$ ipython --no-banner

In [1]: import numpy as np

In [2]: np.set_printoptions(suppress=True, linewidth=100)

In [3]: rnd = lambda a: np.round(a, 3) + 0

In [4]: W0 = np.load("out4.npy")

In [5]: W0
Out[5]: 
array([[ -0.7,   1.3,   0.6,   0.5,  -1.7],
       [  2.3,   1.4,  -0.1,   2.3,   0.2],
       [ -0.9,  -1.9,  -0.2,  -1.4,   0.3],
       [ -0.6,   1.8,  -0.3,  -0.9,  -0.1],
       [  0.3,   0.2,  -0.3,   0.5,  -0.1],
       [  0.8,  -0.1,   0.8,   0.9,   2.4],
       [  1.7,  -1.8,  -1.6,  -2.5,   0.9],
       [ -1.1,   0.1,   1.3,  -0.5,   0.2],
       [ -0.4,   1.2,   0.1,   0.8,   0.1],
       [ -0.2,  -1.2,  -0.1,  -0.5,  -0.6],
       [  2.3,   1.2,   1.6,   0.1,  -1.5],
       [ -0.2,  -0.2,  -0.1,   0.4,   0. ],
       [-11.5,   1. ,   6. ,   2. ,  -6. ],
       [  0.6,  -1.5,   0. ,   0.3,  -0.8],
       [ -1. ,  -0.4,  -0.9,  -1.5,   1.7],
       [  0.6,   0.9,   1. ,  -0.1,   0.1],
       [  0.5,   0.7,  -1.3,  -0.7,   0.5],
       [ -2.2,  -0.3,   0.2,   1. ,  -0.8],
       [ -0.1,   1.3,   0.8,  -1. ,  -1.9],
       [ -0.5,  -0.1,  -0.6,  -0.9,  -2.1],
       [ -1.1,   1.3,  -0.4,   0.1,  -0.6],
       [  1.4,  -1.3,  -0.4,   0.3,   3.3],
       [  0.6,  -0.3,  -0.8,   0.6,   0.3]])

In [6]: x0 = np.array([-1, 1, -2, 1, -1])

In [7]: target = W0 @ x0

In [8]: rnd(np.linalg.solve(W0.T @ W0, W0.T @ target))
Out[8]: array([-1.,  1., -2.,  1., -1.])

In [9]: rnd(target)
Out[9]: 
array([ 3. ,  1.4, -2.3,  2.2,  1.1, -4. , -3.7, -2.1,  2.1, -0.7, -2.7,  0.6,  8.5, -1. , -0.8,
       -1.9,  1.6,  3.3,  0.7,  2.8,  3.9, -4.9,  1. ])

In [10]: rng = np.random.default_rng(727976)

In [11]: target = target + 0.1 * rng.normal(size=23)

In [12]: rnd(target)
Out[12]: 
array([ 3.136,  1.537, -2.328,  2.218,  1.239, -4.015, -3.643, -2.28 ,  2.009, -0.634, -2.592,
        0.634,  8.476, -1.011, -0.779, -1.852,  1.842,  3.219,  0.722,  2.786,  3.894, -4.969,
        0.847])

In [13]: b, *_ = np.linalg.lstsq(W0, target)

In [14]: b.round()
Out[14]: array([-1.,  1., -2.,  1., -1.])

In [15]: rnd(np.linalg.norm(target - W0 @ b))
Out[15]: np.float64(0.411)

In [16]: out = np.array([[3, 3, -4], [2, 4, -3], [-3, 3, 4], [7, 6, -5], [-5, -8, -3]])

In [17]: out @ W0
---------------------------------------------------------------------------
ValueError                                Traceback (most recent call last)
Cell In[17], line 1
----> 1 out @ W0

ValueError: matmul: Input operand 1 has a mismatch in its core dimension 0, with gufunc signature (n?,k),(k,m?)->(n?,m?) (size 23 is different from 3)

In [18]: np.linalg.matrix_rank(W0 @ out)
Out[18]: np.int64(3)

In [19]: np.linalg.matrix_rank(np.vstack([W0, out.T]))
Out[19]: np.int64(5)

In [20]: rnd(np.einsum("ij->j", W0))
Out[20]: array([-9.4,  3.3,  5.3, -0.2, -6.2])

In [21]: K = np.array([[0, 1, 2], [0, -2, -4], [0, 3, 6], [0, 1, 2], [0, -3, -6]])

In [22]: K
Out[22]: 
array([[ 0,  1,  2],
       [ 0, -2, -4],
       [ 0,  3,  6],
       [ 0,  1,  2],
       [ 0, -3, -6]])

In [23]: left, sv, Vh = np.linalg.svd(K)

In [24]: vecs = Vh[:(sv > 1e-8).sum()]

In [25]: x0 = K[0] + -2 * K[3] + rng.integers(2) * np.eye(3)[0]

In [26]: x0
Out[26]: array([ 0., -1., -2.])

In [27]: rnd(np.diag(vecs.T @ vecs))
Out[27]: array([0. , 0.2, 0.8])

In [28]: np.allclose(vecs.T @ vecs @ x0, x0)
Out[28]: True

In [29]: rk = np.linalg.matrix_rank(K)

In [30]: rk
Out[30]: np.int64(1)

In [31]: N = np.linalg.svd(K)[2][rk:].T

In [32]: rnd(N @ N.T)
Out[32]: 
array([[ 1. ,  0. ,  0. ],
       [ 0. ,  0.8, -0.4],
       [ 0. , -0.4,  0.2]])

In [33]: np.allclose(K @ N, 0)
Out[33]: True

In [34]: N.shape
Out[34]: (3, 2)

In [35]: np.linalg.matrix_rank(K.T @ K), np.linalg.matrix_rank(K @ K.T)
Out[35]: (np.int64(1), np.int64(1))

In [36]: np.linalg.matrix_rank(K, rtol=0.1)
Out[36]: np.int64(1)

In [37]: np.argsort(-np.linalg.norm(K, axis=0).round(6), kind="stable")[:3]
Out[37]: array([2, 1, 0])

In [38]: rnd(np.linalg.norm(K, 2) / np.linalg.norm(K))
Out[38]: np.float64(1.0)

In [39]: np.linalg.cond(K) > 100
Out[39]: np.True_

In [40]: [round(float(x), 3) for x in np.linalg.svd(K, compute_uv=False)[:3]]
Out[40]: [10.954, 0.0, 0.0]

In [41]: out = np.array([[1, -3, 0, -3, 2, -2, 1],
    ...:     [3, -2, 1, 3, 1, 3, 0],
    ...:     [2, 0, -3, -1, -3, 2, 1],
    ...:     [-3, 1, 1, 2, 0, -1, 2],
    ...:     [-1, 2, 3, 0, 0, 0, 1],
    ...:     [2, 1, 3, 0, 3, -3, -3],
    ...:     [2, 3, 0, -2, 0, -3, 2]])

In [42]: F = np.triu(out)

In [43]: F
Out[43]: 
array([[ 1, -3,  0, -3,  2, -2,  1],
       [ 0, -2,  1,  3,  1,  3,  0],
       [ 0,  0, -3, -1, -3,  2,  1],
       [ 0,  0,  0,  2,  0, -1,  2],
       [ 0,  0,  0,  0,  0,  0,  1],
       [ 0,  0,  0,  0,  0, -3, -3],
       [ 0,  0,  0,  0,  0,  0,  2]])

In [44]: u, r1 = F[1], F[4]

In [45]: u @ u
Out[45]: np.int64(24)

In [46]: u @ r1
Out[46]: np.int64(0)

In [47]: p = (u @ r1) / (u @ u) * u

In [48]: r1 - p
Out[48]: array([0., 0., 0., 0., 0., 0., 1.])

In [49]: rnd(np.linalg.norm(u + r1) ** 2 + np.linalg.norm(u - r1) ** 2)
Out[49]: np.float64(50.0)

In [50]: p
Out[50]: array([ 0., -0.,  0.,  0.,  0.,  0.,  0.])

In [51]: np.linalg.matrix_rank(np.outer(u, r1))
Out[51]: np.int64(1)
